% ipython --no-banner

In [1]: import numpy as np

In [2]: np.set_printoptions(precision=4, suppress=True, linewidth=120)

In [3]: def tidy(a):
   ...:     return np.round(a, 4) + 0
   ...: 

In [4]: feats = np.load("arr.npy")

In [5]: feats
Out[5]: 
array([[5., 1., 0., 0., 0., 0., 0., 0., 0., 0., 0., 0.],
       [0., 5., 1., 0., 0., 0., 0., 0., 0., 0., 0., 0.],
       [0., 0., 5., 1., 0., 0., 0., 0., 0., 0., 0., 0.],
       [0., 0., 0., 5., 1., 0., 0., 0., 0., 0., 0., 0.],
       [0., 0., 0., 0., 5., 1., 0., 0., 0., 0., 0., 0.],
       [0., 0., 0., 0., 0., 5., 1., 0., 0., 0., 0., 0.],
       [0., 0., 0., 0., 0., 0., 5., 1., 0., 0., 0., 0.],
       [0., 0., 0., 0., 0., 0., 0., 5., 1., 0., 0., 0.],
       [0., 0., 0., 0., 0., 0., 0., 0., 5., 1., 0., 0.],
       [0., 0., 0., 0., 0., 0., 0., 0., 0., 5., 1., 0.],
       [0., 0., 0., 0., 0., 0., 0., 0., 0., 0., 5., 1.],
       [0., 0., 0., 0., 0., 0., 0., 0., 0., 0., 0., 5.]])

In [6]: # triangular

In [7]: def softmax(z):
   ...:     e = np.exp(z - z.max(axis=-1, keepdims=True))
   ...:     return e / e.sum(axis=-1, keepdims=True)
   ...: 

In [8]: tidy(softmax(feats[5]))
Out[8]: array([0.0062, 0.0062, 0.0062, 0.0062, 0.0062, 0.9211, 0.0169, 0.0062, 0.0062, 0.0062, 0.0062, 0.0062])

In [9]: tidy(softmax(feats).sum(axis=1))
Out[9]: array([1., 1., 1., 1., 1., 1., 1., 1., 1., 1., 1., 1.])

In [10]: tidy(softmax(feats[5] + 3))
Out[10]: array([0.0062, 0.0062, 0.0062, 0.0062, 0.0062, 0.9211, 0.0169, 0.0062, 0.0062, 0.0062, 0.0062, 0.0062])

In [11]: att = feats @ feats.T / np.sqrt(12)

In [12]: tidy(softmax(att))
Out[12]: 
array([[0.9922, 0.0023, 0.0005, 0.0005, 0.0005, 0.0005, 0.0005, 0.0005, 0.0005, 0.0005, 0.0005, 0.0005],
       [0.0023, 0.9905, 0.0023, 0.0005, 0.0005, 0.0005, 0.0005, 0.0005, 0.0005, 0.0005, 0.0005, 0.0005],
       [0.0005, 0.0023, 0.9905, 0.0023, 0.0005, 0.0005, 0.0005, 0.0005, 0.0005, 0.0005, 0.0005, 0.0005],
       [0.0005, 0.0005, 0.0023, 0.9905, 0.0023, 0.0005, 0.0005, 0.0005, 0.0005, 0.0005, 0.0005, 0.0005],
       [0.0005, 0.0005, 0.0005, 0.0023, 0.9905, 0.0023, 0.0005, 0.0005, 0.0005, 0.0005, 0.0005, 0.0005],
       [0.0005, 0.0005, 0.0005, 0.0005, 0.0023, 0.9905, 0.0023, 0.0005, 0.0005, 0.0005, 0.0005, 0.0005],
       [0.0005, 0.0005, 0.0005, 0.0005, 0.0005, 0.0023, 0.9905, 0.0023, 0.0005, 0.0005, 0.0005, 0.0005],
       [0.0005, 0.0005, 0.0005, 0.0005, 0.0005, 0.0005, 0.0023, 0.9905, 0.0023, 0.0005, 0.0005, 0.0005],
       [0.0005, 0.0005, 0.0005, 0.0005, 0.0005, 0.0005, 0.0005, 0.0023, 0.9905, 0.0023, 0.0005, 0.0005],
       [0.0005, 0.0005, 0.0005, 0.0005, 0.0005, 0.0005, 0.0005, 0.0005, 0.0023, 0.9905, 0.0023, 0.0005],
       [0.0005, 0.0005, 0.0005, 0.0005, 0.0005, 0.0005, 0.0005, 0.0005, 0.0005, 0.0023, 0.9905, 0.0023],
       [0.0007, 0.0007, 0.0007, 0.0007, 0.0007, 0.0007, 0.0007, 0.0007, 0.0007, 0.0007, 0.0031, 0.9897]])

In [13]: A = np.load("m.npy")

In [14]: tidy(A)
Out[14]: 
array([[ 1.3366, -0.3416, -2.0348, -0.6251],
       [-0.3416,  4.2313, -0.7219,  1.4152],
       [-2.0348, -0.7219,  3.4855,  0.717 ],
       [-0.6251,  1.4152,  0.717 ,  1.9466]])

In [15]: # looks like rank 3

In [16]: rk = np.linalg.matrix_rank(A)

In [17]: rk
Out[17]: np.int64(3)

In [18]: null = np.linalg.svd(A)[2][rk:].T

In [19]: tidy(A @ null)
Out[19]: 
array([[0.],
       [0.],
       [0.],
       [0.]])

In [20]: np.allclose(A @ null, 0)
Out[20]: True

In [21]: tidy(null[:, 0] / null[np.abs(null[:, 0]).round(6).argmax(), 0])
Out[21]: array([ 1.    ,  0.2143,  0.6429, -0.0714])

In [22]: np.argsort(-np.linalg.norm(A, axis=0).round(6), kind="stable")[:3]
Out[22]: array([1, 2, 3])

In [23]: [round(float(x), 4) for x in np.linalg.svd(A, compute_uv=False)[:3]]
Out[23]: [5.0, 5.0, 1.0]

In [24]: Y = np.array([[5, -1], [0, 2]])

In [25]: cent = np.kron(Y, A)

In [26]: cent.shape
Out[26]: (8, 8)

In [27]: F = np.loadtxt("data.csv", delimiter=",")

In [28]: F
Out[28]: 
array([[0., 1., 0., 0., 0., 0., 0., 0., 0., 0.],
       [0., 0., 0., 0., 0., 0., 1., 0., 0., 0.],
       [0., 0., 0., 0., 0., 0., 0., 1., 0., 0.],
       [0., 0., 0., 1., 0., 0., 0., 0., 0., 0.],
       [0., 0., 0., 0., 1., 0., 0., 0., 0., 0.],
       [0., 0., 0., 0., 0., 0., 0., 0., 1., 0.],
       [1., 0., 0., 0., 0., 0., 0., 0., 0., 0.],
       [0., 0., 0., 0., 0., 0., 0., 0., 0., 1.],
       [0., 0., 0., 0., 0., 1., 0., 0., 0., 0.],
       [0., 0., 1., 0., 0., 0., 0., 0., 0., 0.]])

In [29]: F @ np.ones(10)
Out[29]: array([1., 1., 1., 1., 1., 1., 1., 1., 1., 1.])

In [30]: tidy(np.linalg.matrix_power(F, 100))
Out[30]: 
array([[0., 1., 0., 0., 0., 0., 0., 0., 0., 0.],
       [0., 0., 0., 0., 0., 0., 1., 0., 0., 0.],
       [0., 0., 0., 0., 0., 0., 0., 1., 0., 0.],
       [0., 0., 0., 1., 0., 0., 0., 0., 0., 0.],
       [0., 0., 0., 0., 1., 0., 0., 0., 0., 0.],
       [0., 0., 0., 0., 0., 1., 0., 0., 0., 0.],
       [1., 0., 0., 0., 0., 0., 0., 0., 0., 0.],
       [0., 0., 0., 0., 0., 0., 0., 0., 0., 1.],
       [0., 0., 0., 0., 0., 0., 0., 0., 1., 0.],
       [0., 0., 1., 0., 0., 0., 0., 0., 0., 0.]])

In [31]: tidy(np.sort(np.abs(np.linalg.eigvals(F)))[::-1])
Out[31]: array([1., 1., 1., 1., 1., 1., 1., 1., 1., 1.])

In [32]: tidy(np.linalg.matrix_power(F, 2))
Out[32]: 
array([[0., 0., 0., 0., 0., 0., 1., 0., 0., 0.],
       [1., 0., 0., 0., 0., 0., 0., 0., 0., 0.],
       [0., 0., 0., 0., 0., 0., 0., 0., 0., 1.],
       [0., 0., 0., 1., 0., 0., 0., 0., 0., 0.],
       [0., 0., 0., 0., 1., 0., 0., 0., 0., 0.],
       [0., 0., 0., 0., 0., 1., 0., 0., 0., 0.],
       [0., 1., 0., 0., 0., 0., 0., 0., 0., 0.],
       [0., 0., 1., 0., 0., 0., 0., 0., 0., 0.],
       [0., 0., 0., 0., 0., 0., 0., 0., 1., 0.],
       [0., 0., 0., 0., 0., 0., 0., 1., 0., 0.]])

In [33]: F.sum(axis=1)
Out[33]: array([1., 1., 1., 1., 1., 1., 1., 1., 1., 1.])

In [34]: pr = np.eye(10)[6]

In [35]: for _ in range(6):
    ...:     pr = pr @ F
    ...:     print(pr.round(4))
    ...: 
[1. 0. 0. 0. 0. 0. 0. 0. 0. 0.]
[0. 1. 0. 0. 0. 0. 0. 0. 0. 0.]
[0. 0. 0. 0. 0. 0. 1. 0. 0. 0.]
[1. 0. 0. 0. 0. 0. 0. 0. 0. 0.]
[0. 1. 0. 0. 0. 0. 0. 0. 0. 0.]
[0. 0. 0. 0. 0. 0. 1. 0. 0. 0.]

In [36]: r0 = np.array([9, 5, 7, 7, -7, 4, -5, 7, 8, -2])

In [37]: Y = F + np.outer(r0, np.eye(10)[7])

In [38]: tidy(np.linalg.det(Y) / np.linalg.det(F)), tidy(1 + np.linalg.solve(F, r0)[7])
Out[38]: (np.float64(8.0), np.float64(8.0))

In [39]: tidy(softmax(F[9] + 3))
Out[39]: array([0.0853, 0.0853, 0.232 , 0.0853, 0.0853, 0.0853, 0.0853, 0.0853, 0.0853, 0.0853])

In [40]: att = F @ F.T / np.sqrt(10)

In [41]: tidy(softmax(att)[9] @ F)
Out[41]: array([0.0964, 0.0964, 0.1323, 0.0964, 0.0964, 0.0964, 0.0964, 0.0964, 0.0964, 0.0964])

In [42]: tidy(softmax(att))
Out[42]: 
array([[0.1323, 0.0964, 0.0964, 0.0964, 0.0964, 0.0964, 0.0964, 0.0964, 0.0964, 0.0964],
       [0.0964, 0.1323, 0.0964, 0.0964, 0.0964, 0.0964, 0.0964, 0.0964, 0.0964, 0.0964],
       [0.0964, 0.0964, 0.1323, 0.0964, 0.0964, 0.0964, 0.0964, 0.0964, 0.0964, 0.0964],
       [0.0964, 0.0964, 0.0964, 0.1323, 0.0964, 0.0964, 0.0964, 0.0964, 0.0964, 0.0964],
       [0.0964, 0.0964, 0.0964, 0.0964, 0.1323, 0.0964, 0.0964, 0.0964, 0.0964, 0.0964],
       [0.0964, 0.0964, 0.0964, 0.0964, 0.0964, 0.1323, 0.0964, 0.0964, 0.0964, 0.0964],
       [0.0964, 0.0964, 0.0964, 0.0964, 0.0964, 0.0964, 0.1323, 0.0964, 0.0964, 0.0964],
       [0.0964, 0.0964, 0.0964, 0.0964, 0.0964, 0.0964, 0.0964, 0.1323, 0.0964, 0.0964],
       [0.0964, 0.0964, 0.0964, 0.0964, 0.0964, 0.0964, 0.0964, 0.0964, 0.1323, 0.0964],
       [0.0964, 0.0964, 0.0964, 0.0964, 0.0964, 0.0964, 0.0964, 0.0964, 0.0964, 0.1323]])
